$ python -q
>>> import numpy as np
>>> import numpy.linalg as la
>>> np.set_printoptions(precision=2, suppress=True, linewidth=200, sign=" ")
>>> Q, _ = la.qr(np.array([[-0.2, -0.2, -0.5, 1.3, 0.5],
...     [0.8, 0.1, -1.0, 1.2, 0.6],
...     [-1.3, 0.5, 1.5, 0.4, -0.9],
...     [1.5, 0.8, -0.7, 1.3, 0.9],
...     [-0.1, -0.2, -0.8, -0.2, 1.0]]))
>>> mat = Q[:, :5]
>>> mat
array([[-0.09, -0.18, -0.51, -0.7 ,  0.46],
       [ 0.37, -0.02, -0.37, -0.29, -0.8 ],
       [-0.6 ,  0.74, -0.23, -0.06, -0.17],
       [ 0.7 ,  0.62, -0.12,  0.06,  0.34],
       [-0.05, -0.2 , -0.73,  0.65,  0.09]])
>>> x0 = np.array([1, 0, 5, 2, 4])
>>> y = mat @ x0
>>> y
array([-2.21, -5.28, -2.56,  1.6 , -2.04])
>>> np.round(la.solve(mat.T, mat[0]), 2) + 0
array([ 1.,  0.,  0.,  0.,  0.])
>>> np.round(la.solve(mat, y), 2) + 0
array([ 1.,  0.,  5.,  2.,  4.])
>>> np.round(la.solve(mat, 4 * y), 2) + 0
array([  4.,   0.,  20.,   8.,  16.])
>>> rng = np.random.default_rng(54)
>>> lab = rng.permutation(5)
>>> lab
array([ 4,  2,  0,  3,  1])
>>> A2 = mat[lab][:, lab]
>>> np.sort(np.abs(la.eigvals(A2)))
array([ 1.,  1.,  1.,  1.,  1.])
>>> A2
array([[ 0.09, -0.73, -0.05,  0.65, -0.2 ],
       [-0.17, -0.23, -0.6 , -0.06,  0.74],
       [ 0.46, -0.51, -0.09, -0.7 , -0.18],
       [ 0.34, -0.12,  0.7 ,  0.06,  0.62],
       [-0.8 , -0.37,  0.37, -0.29, -0.02]])
>>> round(float(la.det(A2)), 2), round(la.det(mat[lab]), 2)
(1.0, np.float64(-1.0))
>>> np.allclose(A2, mat)
False
>>> round(np.trace(A2), 2)
np.float64(-0.2)
>>> np.round(np.abs(la.eigvals(mat)).max(), 2)
np.float64(1.0)
>>> (mat - mat.T) / 2
array([[ 0.  , -0.28,  0.05, -0.7 ,  0.25],
       [ 0.28,  0.  , -0.56, -0.45, -0.3 ],
       [-0.05,  0.56,  0.  ,  0.03,  0.28],
       [ 0.7 ,  0.45, -0.03,  0.  , -0.15],
       [-0.25,  0.3 , -0.28,  0.15,  0.  ]])
>>> np.round((mat + mat.T) / 2, 2) + 0
array([[-0.09,  0.1 , -0.56,  0.  ,  0.21],
       [ 0.1 , -0.02,  0.18,  0.16, -0.5 ],
       [-0.56,  0.18, -0.23, -0.09, -0.45],
       [ 0.  ,  0.16, -0.09,  0.06,  0.5 ],
       [ 0.21, -0.5 , -0.45,  0.5 ,  0.09]])
>>> np.allclose(mat @ mat.T, mat.T @ mat)
True
>>> Q = mat.astype(float).copy()
>>> for j in range(5):
...     Q[:, j] -= Q[:, :j] @ (Q[:, :j].T @ Q[:, j])
...     Q[:, j] /= la.norm(Q[:, j])
... 
>>> Q
array([[-0.09, -0.18, -0.51, -0.7 ,  0.46],
       [ 0.37, -0.02, -0.37, -0.29, -0.8 ],
       [-0.6 ,  0.74, -0.23, -0.06, -0.17],
       [ 0.7 ,  0.62, -0.12,  0.06,  0.34],
       [-0.05, -0.2 , -0.73,  0.65,  0.09]])
